% python3 -q
>>> import numpy as np
>>> np.set_printoptions(precision=1, suppress=True, linewidth=200, sign=" ")
>>> rnd = lambda a: np.round(a, 1) + 0
>>> F = np.load("test2.npy")
>>> rnd(F)
array([[-0.8,  0.6,  0.2, -0.1],
       [-0.2,  0.1, -1. , -0.1],
       [ 0.3,  0.5, -0.1,  0.8],
       [-0.5, -0.6,  0. ,  0.6]])
>>> Q, Rm = np.linalg.qr(F)
>>> Q.shape, Rm.shape
((4, 4), (4, 4))
>>> abs(Rm[0, 0]), rnd(np.linalg.norm(F[:, 0]))
(np.float64(1.0), np.float64(1.0))
>>> rnd(Q.T @ Q)
array([[ 1.,  0.,  0.,  0.],
       [ 0.,  1.,  0.,  0.],
       [ 0.,  0.,  1.,  0.],
       [ 0.,  0.,  0.,  1.]])
>>> rnd(np.abs(np.diag(Rm)))
array([ 1.,  1.,  1.,  1.])
>>> rnd(Q)
array([[-0.8,  0.6,  0.2, -0.1],
       [-0.2,  0.1, -1. , -0.1],
       [ 0.3,  0.5, -0.1,  0.8],
       [-0.5, -0.6,  0. ,  0.6]])
>>> rnd(F[2] @ F[1])
np.float64(0.0)
>>> rnd(np.linalg.norm(F, 2))
np.float64(1.0)
>>> rnd(np.linalg.norm(F, 1)), rnd(np.linalg.norm(F, np.inf))
(np.float64(1.8), np.float64(1.7))
>>> np.linalg.norm(F, axis=1).argmax()
np.int64(0)
>>> rnd(np.linalg.norm(F) ** 2 / np.linalg.norm(F, 2) ** 2)
np.float64(4.0)
>>> rnd(np.linalg.norm(F[2] - F[1]))
np.float64(1.4)
>>> rnd(np.linalg.norm(F, axis=1))
array([ 1.,  1.,  1.,  1.])
>>> W1 = np.array([[-3, -1, 1, 2, -1],
...     [0, 1, 3, 2, -3],
...     [3, 3, 0, 3, -2],
...     [-3, 3, -3, -3, 0]])
>>> beta = np.array([3, 3, 1, 3, 1])
>>> act = np.maximum(F @ W1 + beta, 0)
>>> rnd((act > 0).mean(axis=0))
array([ 0.8,  1. ,  0.8,  0.8,  0.5])
>>> np.linalg.matrix_rank(act)
np.int64(4)
>>> rnd(act)
array([[ 6.3,  4.6,  2.3,  3.5,  0. ],
       [ 0.9,  0. ,  1.3,  0.1,  3. ],
       [ 0. ,  5.4,  0.5,  2. ,  0. ],
       [ 2.8,  4.7,  0. ,  0. ,  3.3]])
>>> basis = np.array([[2, 3, 3], [2, -2, 3], [1, -3, -3], [3, 0, 3], [0, 3, -2]])
>>> W1 @ basis
array([[ -1, -13,  -7],
       [ 11, -20,   6],
       [ 21,  -3,  31],
       [-12,  -6,   0]])
>>> x = np.array([0, 4, 5, 2])
>>> target = F @ x
>>> rnd(target)
array([ 3. , -4.9,  3.3, -1.2])
>>> rnd(np.linalg.solve(F.T, F[0]))
array([ 1.,  0.,  0.,  0.])
>>> rnd(np.linalg.solve(F, 5 * target))
array([  0.,  20.,  25.,  10.])
>>> rnd(np.linalg.solve(F, target))
array([ 0.,  4.,  5.,  2.])
>>> rnd(np.linalg.norm(F, axis=0))
array([ 1.,  1.,  1.,  1.])
>>> rnd(np.linalg.svd(F, compute_uv=False))
array([ 1.,  1.,  1.,  1.])
>>> rnd(F @ F.T)
array([[ 1.,  0.,  0.,  0.],
       [ 0.,  1.,  0.,  0.],
       [ 0.,  0.,  1.,  0.],
       [ 0.,  0.,  0.,  1.]])
>>> E = np.loadtxt("arr.csv", delimiter=",")
>>> E
array([[ 2., -1.,  3.,  1.],
       [-3.,  0.,  1., -2.],
       [ 3.,  1., -1., -2.]])
>>> x = np.array([9, 9, 7, -9])
>>> np.einsum("ij,j->i", E, x)
array([21., -2., 47.])
>>> (E * x).sum(axis=1)
array([21., -2., 47.])
>>> E * x
array([[ 18.,  -9.,  21.,  -9.],
       [-27.,   0.,   7.,  18.],
       [ 27.,   9.,  -7.,  18.]])
>>> np.linalg.norm(E @ x) <= np.linalg.norm(E, 2) * np.linalg.norm(x) + 1e-9
np.True_
>>> X = np.load("m.npy")
>>> X
array([[-26.9,  -8.4, -31.4],
       [-26.9,  -8.4, -31.3],
       [-20.8,  -5.5, -22.2],
       [-19.9,  -5.1, -20.8],
       [-18.2,  -4.3, -18.4],
       [-15.6,  -3.2, -14.6],
       [ -5.2,  -0.3,  -2.2],
       [ -2.9,  -0.2,  -0.9],
       [ -2.3,  -0.2,  -0.6],
       [ -1. ,  -0.1,  -0.2],
       [ -0.9,  -0.1,  -0.2],
       [  1.7,   0.2,   0.4],
       [  7.6,   1.9,   2.3],
       [ 12.2,   3.8,   4.5],
       [ 12.8,   4. ,   4.8],
       [ 15.6,   5.3,   6.3],
       [ 17.7,   6.3,   7.6],
       [ 36.4,  16.1,  21.2],
       [ 38.5,  17.2,  22.9],
       [ 38.5,  17.2,  22.9],
       [ 52.2,  24.9,  34.4]])
>>> x = np.array([-4, 4, 4])
>>> (X @ x).argmax()
np.int64(20)
>>> x @ X
Traceback (most recent call last):
  File "<python-input-46>", line 1, in <module>
    x @ X
    ~~^~~
ValueError: matmul: Input operand 1 has a mismatch in its core dimension 0, with gufunc signature (n?,k),(k,m?)->(n?,m?) (size 21 is different from 3)
>>> z = X[:, 0] > np.median(X[:, 0])
>>> r0 = X[z].mean(axis=0) - X[~z].mean(axis=0)
>>> rnd(r0)
array([ 36.1,  12.9,  25.7])
>>> np.argsort(-np.abs(r0).round(6), kind="stable")
array([ 0,  2,  1])
>>> x = np.array([2, 1, 0])
>>> h = np.maximum(X @ x, 0)
>>> rnd(h)
array([   0. ,    0. ,    0. ,    0. ,    0. ,    0. ,    0. ,    0. ,    0. ,    0. ,    0. ,    3.6,   17.1,   28.2,   29.6,   36.5,   41.7,   88.9,   94.2,   94.2,  129.3])
>>> rnd(X.T @ h)
array([ 19405.3,   8606.3,  11503.6])
>>> rnd(np.maximum(X @ x, 0) - np.maximum(-X @ x, 0))
array([-62.2, -62.2, -47.1, -44.9, -40.7, -34.4, -10.7,  -6. ,  -4.8,  -2.1,  -1.9,   3.6,  17.1,  28.2,  29.6,  36.5,  41.7,  88.9,  94.2,  94.2, 129.3])
>>> rnd(np.maximum(X @ (3 * x), 0))
array([   0. ,    0. ,    0. ,    0. ,    0. ,    0. ,    0. ,    0. ,    0. ,    0. ,    0. ,   10.8,   51.3,   84.6,   88.8,  109.5,  125.1,  266.7,  282.6,  282.6,  387.9])
>>> Xc = X - X.mean(axis=0)
>>> U, sig, VT = np.linalg.svd(Xc, full_matrices=False)
>>> rnd(np.abs(VT[-1]))
array([ 0.5,  0.9,  0.2])
>>> np.searchsorted(np.cumsum(sig ** 2) / (sig ** 2).sum(), 0.9) + 1
np.int64(1)
>>> np.abs(U[:, 0]).argmax()
np.int64(20)
>>> rnd(VT[0] * np.sign(VT[0, np.abs(VT[0]).argmax()]))
array([ 0.8,  0.3,  0.6])
>>> basis = X[[14, 13]].astype(float)
>>> for _ in range(7):
...     z = np.linalg.norm(X[:, None] - basis, axis=-1).argmin(axis=1)
...     basis = np.array([X[z == j].mean(axis=0) for j in range(2)])
... 
>>> z
array([ 1,  1,  1,  1,  1,  1,  1,  1,  1,  1,  1,  1,  1,  0,  0,  0,  0,  0,  0,  0,  0])
>>> rnd(basis)
array([[ 28. ,  11.9,  15.6],
       [-10.1,  -2.6, -10.8]])
>>> A = np.loadtxt("dump.csv", delimiter=",")
>>> A
array([[ 2.,  2.,  0.,  0.],
       [ 2.,  2.,  0.,  0.],
       [ 0.,  0.,  2.,  2.],
       [ 0.,  0.,  2.,  2.]])
>>> rng = np.random.default_rng(7703)
>>> z = rng.permutation(4)
>>> z
array([ 3,  2,  0,  1])
>>> other = A[z][:, z]
>>> np.trace(other)
np.float64(8.0)
>>> np.diag(other)
array([ 2.,  2.,  2.,  2.])
>>> rnd(np.linalg.det(other)), rnd(np.linalg.det(A[z]))
(np.float64(0.0), np.float64(0.0))
>>> W0 = np.loadtxt("block2.csv", delimiter=",")
>>> rnd(W0)
array([[ 0.7,  0. , -0.5],
       [ 0. ,  1. ,  0. ],
       [-0.5,  0. ,  0.3]])
>>> U, sig, VT = np.linalg.svd(W0)
>>> vecs = VT[:(sig > 1e-8).sum()]
>>> x = W0[0] + 3 * W0[2] + rng.integers(2) * np.eye(3)[1]
>>> rnd(x)
array([-0.7,  0.9,  0.5])
>>> np.allclose(vecs.T @ vecs @ x, x)
False
>>> rnd(vecs.T @ vecs)
array([[ 0.7,  0. , -0.5],
       [ 0. ,  1. ,  0. ],
       [-0.5,  0. ,  0.3]])
>>> np.unique(W0.round(6), axis=0).shape
(3, 3)
>>> rnd(W0 @ np.linalg.pinv(W0) @ W0)
array([[ 0.7,  0. , -0.5],
       [ 0. ,  1. ,  0. ],
       [-0.5,  0. ,  0.3]])
>>> np.linalg.lstsq(W0[:-1].T, W0[-1])[2]
np.int32(2)
>>> np.allclose(W0[:-1].T @ np.linalg.lstsq(W0[:-1].T, W0[-1])[0], W0[-1])
True
>>> rank = np.linalg.matrix_rank(W0)
>>> rank
np.int64(2)
>>> ns = np.linalg.svd(W0)[2][rank:].T
>>> rnd(ns[:, 0] / ns[np.abs(ns[:, 0]).round(6).argmax(), 0])
array([ 0.7,  0.1,  1. ])
>>> [int(np.linalg.matrix_rank(np.delete(W0, i, axis=0))) for i in range(3)]
[2, 2, 2]
>>> [int(np.linalg.matrix_rank(W0[:, :j + 1])) for j in range(3)]
[1, 2, 2]
>>> np.linalg.matrix_rank(W0.T @ W0), np.linalg.matrix_rank(W0 @ W0.T)
(np.int64(2), np.int64(2))
>>> rnd(ns @ ns.T)
array([[ 0.3,  0. ,  0.5],
       [ 0. ,  0. ,  0. ],
       [ 0.5,  0. ,  0.7]])
>>> [int(np.linalg.matrix_rank(W0[:i])) for i in range(1, len(W0) + 1)]
[1, 2, 2]
>>> rnd(W0 @ ns)
array([[ 0.],
       [ 0.],
       [ 0.]])
>>> np.allclose(W0 @ ns, 0)
True
>>> U, sig, VT = np.linalg.svd(W0)
>>> np.argmax(sig[:-1] / (sig[1:] + 1e-6)) + 1
np.int64(2)
>>> rnd(sig)
array([ 1.,  1.,  0.])
>>> other = U[:, :2] @ np.diag(sig[:2]) @ VT[:2]
>>> rnd(np.linalg.norm(W0 - other, 2)), rnd(sig[2])
(np.float64(0.0), np.float64(0.0))
>>> rnd(other)
array([[ 0.7,  0. , -0.5],
       [ 0. ,  1. ,  0. ],
       [-0.5,  0. ,  0.3]])
>>> rnd(np.linalg.det(other.T))
np.float64(0.0)
>>> rnd(np.linalg.eigvals(other))
array([ 1.,  0.,  1.])
>>> r0 = np.array([0, 2, 2])
>>> v = np.array([4, 4, 2, 0])
>>> mat = r0[:, None] + v[None, :]
>>> mat
array([[ 4,  4,  2,  0],
       [ 6,  6,  4,  2],
       [ 6,  6,  4,  2]])
>>> np.allclose(mat[:-1].T @ np.linalg.lstsq(mat[:-1].T, mat[-1])[0], mat[-1])
True
>>> try:
...     np.linalg.inv(mat)
... except np.linalg.LinAlgError as e:
...     print(e)
... 
Last 2 dimensions of the array must be square
>>> np.linalg.lstsq(mat[:-1].T, mat[-1])[2]
np.int32(2)
>>> np.linalg.cond(mat) > 100
np.True_
>>> U, sig, VT = np.linalg.svd(mat)
>>> np.argmax(sig[:-1] / (sig[1:] + 1e-6)) + 1
np.int64(2)
>>> other = U[:, :2] @ np.diag(sig[:2]) @ VT[:2]
>>> rnd(np.linalg.norm(mat - other, 2)), rnd(sig[2])
(np.float64(0.0), np.float64(0.0))
>>> np.linalg.matrix_rank(mat, rtol=0.05)
np.int64(2)
>>> rnd(np.linalg.norm(mat - other) / np.linalg.norm(mat))
np.float64(0.0)
>>> rnd(np.abs(mat - other).max())
np.float64(0.0)
>>> feats = np.load("a.npy")
>>> feats
array([[ 2,  0,  0],
       [ 0,  0,  1],
       [ 0,  3,  0]])
>>> rnd(np.linalg.svd(feats, compute_uv=False))
array([ 3.,  2.,  1.])
>>> rnd(np.linalg.pinv(feats))
array([[ 0.5,  0. ,  0. ],
       [ 0. ,  0. ,  0.3],
       [ 0. ,  1. ,  0. ]])
>>> feats[:, 2] @ feats[:, 0]
np.int64(0)
>>> feats.T @ feats
array([[ 4,  0,  0],
       [ 0,  9,  0],
       [ 0,  0,  1]])
>>> x = np.array([0, -1, 0])
>>> rnd(np.linalg.eigvalsh(2 * W0 - np.eye(3)))
array([-1.,  1.,  1.])
>>> rnd(np.trace(W0))
np.float64(2.0)
>>> other = feats ** -1
Traceback (most recent call last):
  File "<python-input-131>", line 1, in <module>
    other = feats ** -1
            ~~~~~~^^~~~
ValueError: Integers to negative integer powers are not allowed.
>>> other = np.linalg.inv(feats)
>>> rnd(np.linalg.det(feats) * np.linalg.det(other))
np.float64(1.0)
>>> (np.abs(other) > 1e-9).astype(int)
array([[ 1,  0,  0],
       [ 0,  0,  1],
       [ 0,  1,  0]])
>>> rnd(np.linalg.cond(feats))
np.float64(3.0)
>>> rnd(other)
array([[ 0.5,  0. ,  0. ],
       [ 0. ,  0. ,  0.3],
       [ 0. ,  1. ,  0. ]])
>>> rnd(np.linalg.slogdet(feats)[0])
np.float64(-1.0)
>>> rnd(np.linalg.inv(other))
array([[ 2.,  0.,  0.],
       [ 0.,  0.,  1.],
       [ 0.,  3.,  0.]])
>>> (feats + feats.T) / 2
array([[ 2.,  0.,  0.],
       [ 0.,  0.,  2.],
       [ 0.,  2.,  0.]])
>>> feats @ feats
array([[ 4,  0,  0],
       [ 0,  3,  0],
       [ 0,  0,  3]])
>>> np.linalg.determinant(feats)
Traceback (most recent call last):
  File "<python-input-141>", line 1, in <module>
    np.linalg.determinant(feats)
    ^^^^^^^^^^^^^^^^^^^^^
AttributeError: module 'numpy.linalg' has no attribute 'determinant'
>>> np.linalg.matrix_power(feats, 2)
array([[ 4,  0,  0],
       [ 0,  3,  0],
       [ 0,  0,  3]])
>>> rnd(np.abs(np.linalg.eigvals(feats)).max())
np.float64(2.0)
>>> rnd(np.linalg.det(feats))
np.float64(-6.0)
>>> data = np.loadtxt("layer2.csv", delimiter=",")
>>> data
array([[ 52. , -18. , -39.9],
       [ 49.7, -21. , -39.6],
       [ 51. , -20. , -36.5],
       [ 50.6, -19.6, -39.4],
       [ 48.7, -21.2, -40.3],
       [ 50.2, -20.4, -41.1],
       [ 51. , -19.6, -41.4],
       [ 47.9, -19.6, -40.6],
       [ 50.1, -21.6, -39.9],
       [ 49.3, -21.5, -38.2],
       [ 50.4, -19.3, -39.8],
       [ 51. , -19.9, -40.8],
       [ 50. , -20.2, -40.3],
       [ 50.7, -19.5, -39.6],
       [ 49.1, -20.9, -39.5],
       [ 50.3, -19.4, -39.4],
       [ 50.1, -17.4, -41. ],
       [ 50.9, -19.8, -39.5],
       [ 49. , -20.8, -40.6],
       [ 50.4, -21.4, -39.5],
       [ 51.2, -19.4, -39.8],
       [ 49.3, -18.4, -41.1]])
>>> other = np.array([[-3, 1], [0, 1], [2, 0], [2, 3]])
>>> np.vstack([mat, other.T]).shape
(5, 4)
>>> np.einsum("ij,ij->i", mat, mat)
array([ 36,  92,  92])
>>> other.T @ mat.T
array([[-8, -6, -6],
       [ 8, 18, 18]])
>>> np.einsum("ik,kj->ij", mat, other)
array([[-8,  8],
       [-6, 18],
       [-6, 18]])
>>> np.linalg.matrix_rank(np.vstack([mat, other.T]))
np.int64(4)
>>> np.linalg.matrix_rank(mat @ other)
np.int64(2)
>>> other = np.c_[data[:, :2] @ np.array([[-2, -1], [-3, -2]]), np.array([-3, 1, 1, 0, -2, 0, -1, 0, 0, 3, 2, -3, 1, 3, -2, 3, 2, 2, 2, 3, 0, 2])]
>>> rnd(other)
array([[-50. , -16. ,  -3. ],
       [-36.4,  -7.7,   1. ],
       [-42. , -11. ,   1. ],
       [-42.4, -11.4,   0. ],
       [-33.8,  -6.3,  -2. ],
       [-39.2,  -9.4,   0. ],
       [-43.2, -11.8,  -1. ],
       [-37. ,  -8.7,   0. ],
       [-35.4,  -6.9,   0. ],
       [-34.1,  -6.3,   3. ],
       [-42.9, -11.8,   2. ],
       [-42.3, -11.2,  -3. ],
       [-39.4,  -9.6,   1. ],
       [-42.9, -11.7,   3. ],
       [-35.5,  -7.3,  -2. ],
       [-42.4, -11.5,   3. ],
       [-48. , -15.3,   2. ],
       [-42.4, -11.3,   2. ],
       [-35.6,  -7.4,   2. ],
       [-36.6,  -7.6,   3. ],
       [-44.2, -12.4,   0. ],
       [-43.4, -12.5,   2. ]])
>>> rnd(np.linalg.lstsq(data, other[:, 0])[0])
array([-2., -3.,  0.])
>>> rnd(np.linalg.norm(other - data @ np.linalg.lstsq(data, other)[0], axis=0))
array([ 0. ,  0. ,  8.7])
